$ python -q
>>> import numpy as np
>>> np.set_printoptions(suppress=True, linewidth=120)
>>> mat = np.load("m.npy")
>>> print(mat)
[[2 0 0 0 0 0 0]
 [8 2 0 0 0 0 0]
 [1 3 5 0 0 0 0]
 [5 0 5 3 0 0 0]
 [0 5 2 3 6 0 0]
 [9 4 5 4 0 9 0]
 [7 1 7 4 5 5 4]]
>>> Y = mat / np.sqrt((mat ** 2).mean(axis=1, keepdims=True))
>>> print(np.linalg.matrix_rank(Y) == np.linalg.matrix_rank(mat))
True
>>> print(np.round(np.linalg.norm(Y, axis=1), 4))
[2.6458 2.6458 2.6458 2.6458 2.6458 2.6458 2.6458]
>>> print(np.linalg.matrix_rank(mat - mat.mean(axis=1, keepdims=True)))
6
>>> print(Y[3].round(4))
[1.7222 0.     1.7222 1.0333 0.     0.     0.    ]
>>> Y = np.linalg.inv(mat)
>>> print(np.round(np.linalg.slogdet(mat)[0], 4))
1.0
>>> print(np.round(mat @ Y, 4) + 0)
[[1. 0. 0. 0. 0. 0. 0.]
 [0. 1. 0. 0. 0. 0. 0.]
 [0. 0. 1. 0. 0. 0. 0.]
 [0. 0. 0. 1. 0. 0. 0.]
 [0. 0. 0. 0. 1. 0. 0.]
 [0. 0. 0. 0. 0. 1. 0.]
 [0. 0. 0. 0. 0. 0. 1.]]
>>> print(np.round(np.linalg.det(mat) * Y, 4) + 0)
[[  6480.      0.      0.      0.      0.      0.      0.]
 [-25920.   6480.      0.      0.      0.      0.      0.]
 [ 14256.  -3888.   2592.      0.      0.      0.      0.]
 [-34560.   6480.  -4320.   4320.      0.      0.      0.]
 [ 34128.  -7344.   1296.  -2160.   2160.      0.      0.]
 [ 12480.  -3600.    480.  -1920.      0.   1440.      0.]
 [-53508.  12384.  -2436.    780.  -2700.  -1800.   3240.]]
>>> print(np.round(np.linalg.inv(Y), 4) + 0)
[[2. 0. 0. 0. 0. 0. 0.]
 [8. 2. 0. 0. 0. 0. 0.]
 [1. 3. 5. 0. 0. 0. 0.]
 [5. 0. 5. 3. 0. 0. 0.]
 [0. 5. 2. 3. 6. 0. 0.]
 [9. 4. 5. 4. 0. 9. 0.]
 [7. 1. 7. 4. 5. 5. 4.]]
>>> print(np.round(np.linalg.det(mat) * np.linalg.det(Y), 4))
1.0
>>> print(np.allclose(Y, mat.T))
False
